% python3 -q
>>> import numpy as np
>>> np.set_printoptions(suppress=True, linewidth=120)
>>> X = np.loadtxt("run10.csv", delimiter=",")
>>> X.round(2)
array([[-0.61, -0.04,  0.19, -0.39,  0.37, -0.12, -0.11, -0.15, -0.18,  0.05, -0.21, -0.24, -0.34],
       [-0.06, -0.11, -0.58,  0.32,  0.09, -0.01, -0.53, -0.26,  0.22,  0.31, -0.18, -0.03, -0.11],
       [ 0.44,  0.4 ,  0.14,  0.17,  0.33, -0.16, -0.22,  0.16, -0.02, -0.18, -0.13, -0.58, -0.08],
       [ 0.32,  0.11, -0.4 , -0.54,  0.46, -0.15,  0.29, -0.01,  0.2 ,  0.18,  0.13,  0.16, -0.01],
       [-0.03,  0.27, -0.04, -0.31, -0.05,  0.16, -0.62,  0.04, -0.09, -0.32,  0.5 ,  0.23, -0.05],
       [ 0.23,  0.04,  0.11,  0.3 ,  0.12, -0.36,  0.07, -0.32, -0.43, -0.04,  0.06,  0.45, -0.45],
       [ 0.12, -0.27,  0.04,  0.01,  0.26,  0.14, -0.23,  0.59, -0.48,  0.37, -0.11,  0.18,  0.14],
       [-0.03, -0.28, -0.32,  0.15,  0.25,  0.29,  0.21, -0.27, -0.44, -0.24,  0.37, -0.35,  0.16],
       [-0.29,  0.38, -0.3 ,  0.1 ,  0.14, -0.17,  0.06,  0.07, -0.2 , -0.37, -0.39,  0.28,  0.46],
       [-0.26, -0.14, -0.29,  0.23,  0.03, -0.23,  0.16,  0.59,  0.2 , -0.28,  0.23, -0.02, -0.42],
       [ 0.23, -0.28, -0.29, -0.39, -0.51, -0.36, -0.1 ,  0.02, -0.31, -0.18, -0.25, -0.22, -0.06],
       [-0.2 ,  0.08,  0.07,  0.09, -0.07, -0.63, -0.06, -0.01, -0.07,  0.36,  0.46, -0.17,  0.39],
       [ 0.12, -0.59,  0.26, -0.01,  0.33, -0.26, -0.22, -0.09,  0.31, -0.39, -0.04,  0.14,  0.27]])
>>> Q, V = np.linalg.qr(X[:, :5])[0], np.linalg.qr(X[:, 5:])[0]
>>> sv = np.linalg.svd(Q.T @ V, compute_uv=False)
>>> np.round(np.linalg.norm(Q @ Q.T - V @ V.T, 2), 2)
np.float64(1.0)
>>> (sv > 0.9).sum()
np.int64(0)
>>> x0 = np.array([5, 4, 7, -4, -5, 7, 9, 9, -8, -1, -5, 3, 7])
>>> round(float(np.linalg.norm(x0)), 2), np.round(np.linalg.norm(X @ x0), 2)
(22.14, np.float64(22.14))
>>> [p for p in range(1, 25) if np.allclose(np.linalg.matrix_power(X, p), np.eye(13))]
[]
>>> np.round(np.sort(np.abs(np.degrees(np.angle(np.linalg.eigvals(X))))), 2)
array([  0.  ,  40.2 ,  40.2 ,  83.79,  83.79, 102.54, 102.54, 132.34, 132.34, 144.95, 144.95, 171.36, 171.36])
>>> np.round(X.T @ (X @ x0), 2)
array([ 5.,  4.,  7., -4., -5.,  7.,  9.,  9., -8., -1., -5.,  3.,  7.])
>>> round(np.linalg.det(X), 2)
np.float64(1.0)
>>> A2 = np.linalg.inv(X)
>>> round(np.linalg.cond(X), 2)
np.float64(1.0)
>>> round(float(np.linalg.slogdet(X)[0]), 2)
1.0
>>> round(float(np.linalg.det(X) * np.linalg.det(A2)), 2)
1.0
>>> x0 = np.array([0, 2, 1, 0, 2, 1, 1, 1, 1, 1, 1, 0, 1])
>>> y = X @ x0
>>> coef, lr = np.zeros(13), 1 / np.linalg.norm(X, 2) ** 2
>>> for i in range(150):
...     coef -= lr * X.T @ (X @ coef - y)
...     if i % 50 == 0: print(i, round(np.linalg.norm(X @ coef - y), 2))
... 
0 0.0
50 0.0
100 0.0
>>> coef.round(2) + 0
array([0., 2., 1., 0., 2., 1., 1., 1., 1., 1., 1., 0., 1.])
>>> np.round(X[:, 4] @ X[:, 9], 2)
np.float64(-0.0)
>>> W0 = np.array([[-6, -1, -3, -2, 9, 0],
...     [-3, 4, -1, 3, 0, 8],
...     [-8, 2, 9, -3, 4, 4],
...     [-5, 1, 1, -2, -7, 3],
...     [2, -5, -4, -1, 8, -5],
...     [-3, 0, -1, -5, 8, 0],
...     [4, -5, 7, 5, 2, -9],
...     [-4, -6, -7, 1, -9, 7]])
>>> W0[:, 1] = -2 * W0[:, 0]
>>> W0
array([[-6, 12, -3, -2,  9,  0],
       [-3,  6, -1,  3,  0,  8],
       [-8, 16,  9, -3,  4,  4],
       [-5, 10,  1, -2, -7,  3],
       [ 2, -4, -4, -1,  8, -5],
       [-3,  6, -1, -5,  8,  0],
       [ 4, -8,  7,  5,  2, -9],
       [-4,  8, -7,  1, -9,  7]])
>>> np.unique(W0.round(6), axis=0).shape
(8, 6)
>>> try:
...     np.linalg.inv(W0)
... except np.linalg.LinAlgError as e:
...     print("failed:", e)
... 
failed: Last 2 dimensions of the array must be square
>>> round(float(np.trace(np.linalg.pinv(W0) @ W0)), 2)
5.0
>>> np.allclose(W0[:-1].T @ np.linalg.lstsq(W0[:-1].T, W0[-1])[0], W0[-1])
True
>>> left, sv, VT = np.linalg.svd(W0)
>>> V = VT[:(sv > 1e-8).sum()]
>>> rng = np.random.default_rng(96341)
>>> x0 = W0[0] + 3 * W0[7] + rng.integers(2) * np.eye(6)[2]
>>> x0
array([-18.,  36., -23.,   1., -18.,  21.])
>>> np.round(np.diag(V.T @ V), 2)
array([0.2, 0.8, 1. , 1. , 1. , 1. ])
>>> np.round(V.T @ V, 2) + 0
array([[ 0.2, -0.4,  0. ,  0. ,  0. ,  0. ],
       [-0.4,  0.8,  0. ,  0. ,  0. ,  0. ],
       [ 0. ,  0. ,  1. ,  0. ,  0. ,  0. ],
       [ 0. ,  0. ,  0. ,  1. ,  0. ,  0. ],
       [ 0. ,  0. ,  0. ,  0. ,  1. ,  0. ],
       [ 0. ,  0. ,  0. ,  0. ,  0. ,  1. ]])
>>> np.linalg.matrix_rank(np.vstack([W0, x0]))
np.int64(5)
>>> idx = rng.permutation(13)
>>> A2 = X[:, idx] * rng.choice([-1, 1], 13)
>>> A2.round(2)
array([[ 0.12,  0.04, -0.15, -0.19, -0.39,  0.37,  0.61, -0.21, -0.34, -0.11,  0.18, -0.05, -0.24],
       [ 0.01,  0.11, -0.26,  0.58,  0.32,  0.09,  0.06, -0.18, -0.11, -0.53, -0.22, -0.31, -0.03],
       [ 0.16, -0.4 ,  0.16, -0.14,  0.17,  0.33, -0.44, -0.13, -0.08, -0.22,  0.02,  0.18, -0.58],
       [ 0.15, -0.11, -0.01,  0.4 , -0.54,  0.46, -0.32,  0.13, -0.01,  0.29, -0.2 , -0.18,  0.16],
       [-0.16, -0.27,  0.04,  0.04, -0.31, -0.05,  0.03,  0.5 , -0.05, -0.62,  0.09,  0.32,  0.23],
       [ 0.36, -0.04, -0.32, -0.11,  0.3 ,  0.12, -0.23,  0.06, -0.45,  0.07,  0.43,  0.04,  0.45],
       [-0.14,  0.27,  0.59, -0.04,  0.01,  0.26, -0.12, -0.11,  0.14, -0.23,  0.48, -0.37,  0.18],
       [-0.29,  0.28, -0.27,  0.32,  0.15,  0.25,  0.03,  0.37,  0.16,  0.21,  0.44,  0.24, -0.35],
       [ 0.17, -0.38,  0.07,  0.3 ,  0.1 ,  0.14,  0.29, -0.39,  0.46,  0.06,  0.2 ,  0.37,  0.28],
       [ 0.23,  0.14,  0.59,  0.29,  0.23,  0.03,  0.26,  0.23, -0.42,  0.16, -0.2 ,  0.28, -0.02],
       [ 0.36,  0.28,  0.02,  0.29, -0.39, -0.51, -0.23, -0.25, -0.06, -0.1 ,  0.31,  0.18, -0.22],
       [ 0.63, -0.08, -0.01, -0.07,  0.09, -0.07,  0.2 ,  0.46,  0.39, -0.06,  0.07, -0.36, -0.17],
       [ 0.26,  0.59, -0.09, -0.26, -0.01,  0.33, -0.12, -0.04,  0.27, -0.22, -0.31,  0.39,  0.14]])
>>> left, _, VT = np.linalg.svd(X.T @ A2)
>>> idx
array([ 5,  1,  7,  2,  3,  4,  0, 10, 12,  6,  8,  9, 11])
